$ ipython --no-banner

In [1]: import numpy as np

In [2]: np.set_printoptions(precision=1, suppress=True, linewidth=100, legacy="1.25")

In [3]: rd = lambda a: np.round(a, 1) + 0

In [4]: arr = np.load("block18.npy")

In [5]: print(arr)
[[  0.1   2.5  -9.9   2.7]
 [  0.9  -2.3  10.8   1.1]
 [  0.    6.1   4.9   3.6]
 [ -0.1   5.5  15.8   1.8]
 [ -0.4   7.8   5.6  -3.5]
 [ -1.5   1.6  15.9   0.6]
 [ -0.8  -4.7  12.5  -1.7]
 [ -1.2  -0.2  -0.9   2.1]
 [  1.7  -9.3  -7.3  -1.7]
 [ -1.6  -2.5 -14.3   2. ]
 [ -1.   -1.7   9.6   0.2]
 [ -0.1  -9.2  -2.3   0.3]
 [  2.5   3.6  -6.3   0.7]
 [ -0.3   9.3   0.    2.8]
 [  0.1   0.   -0.1   1.9]
 [  1.4   3.1   3.5  -3.3]
 [ -1.1   1.4 -10.8  -0.3]]

In [6]: Xs = arr - arr.mean(axis=0)

In [7]: evecs = np.linalg.svd(Xs)[2][:2]

In [8]: B = Xs - Xs @ evecs.T @ evecs

In [9]: print(rd(B.std(axis=0)))
[1.1 0.2 0.1 1.9]

In [10]: print(np.linalg.norm(B, axis=1).round(6).argmax())
4

In [11]: print(rd(np.linalg.norm(B) / np.linalg.norm(Xs)))
0.2

In [12]: J = np.array([[1, 1, 1, 0, -2],
    ...:     [2, 2, 0, 2, -1],
    ...:     [-2, 0, 1, -2, 2],
    ...:     [-2, 1, -2, -1, -2],
    ...:     [0, 1, -2, 0, 1],
    ...:     [0, 2, -2, -1, 0],
    ...:     [1, -2, 0, 0, -1]])

In [13]: print(J)
[[ 1  1  1  0 -2]
 [ 2  2  0  2 -1]
 [-2  0  1 -2  2]
 [-2  1 -2 -1 -2]
 [ 0  1 -2  0  1]
 [ 0  2 -2 -1  0]
 [ 1 -2  0  0 -1]]

In [14]: x0 = np.array([2, 1, 0, 0, 2])

In [15]: h = np.maximum(J @ x0, 0)

In [16]: print(h)
[0 4 0 0 3 2 0]

In [17]: print(J * (h > 1e-9)[:, None])
[[ 0  0  0  0  0]
 [ 2  2  0  2 -1]
 [ 0  0  0  0  0]
 [ 0  0  0  0  0]
 [ 0  1 -2  0  1]
 [ 0  2 -2 -1  0]
 [ 0  0  0  0  0]]

In [18]: print(np.flatnonzero(h > 1e-9))
[1 4 5]

In [19]: print(np.maximum(J @ (3 * x0), 0))
[ 0 12  0  0  9  6  0]

In [20]: B = np.c_[J[:, :3] @ np.array([[-9, 4, 1], [-3, 9, 0], [4, 7, 8]]), np.array([-2, -3, 3, 5, -6, 5, 8])]

In [21]: print(B)
[[ -8  20   9  -2]
 [-24  26   2  -3]
 [ 22  -1   6   3]
 [  7 -13 -18   5]
 [-11  -5 -16  -6]
 [-14   4 -16   5]
 [ -3 -14   1   8]]

In [22]: print(np.linalg.matrix_rank(B))
4

In [23]: print(rd(np.linalg.norm(np.linalg.qr(J)[0].T @ B, axis=0) ** 2 / ((B ** 2).sum(axis=0) + 1e-12)))
[1.  1.  1.  0.6]
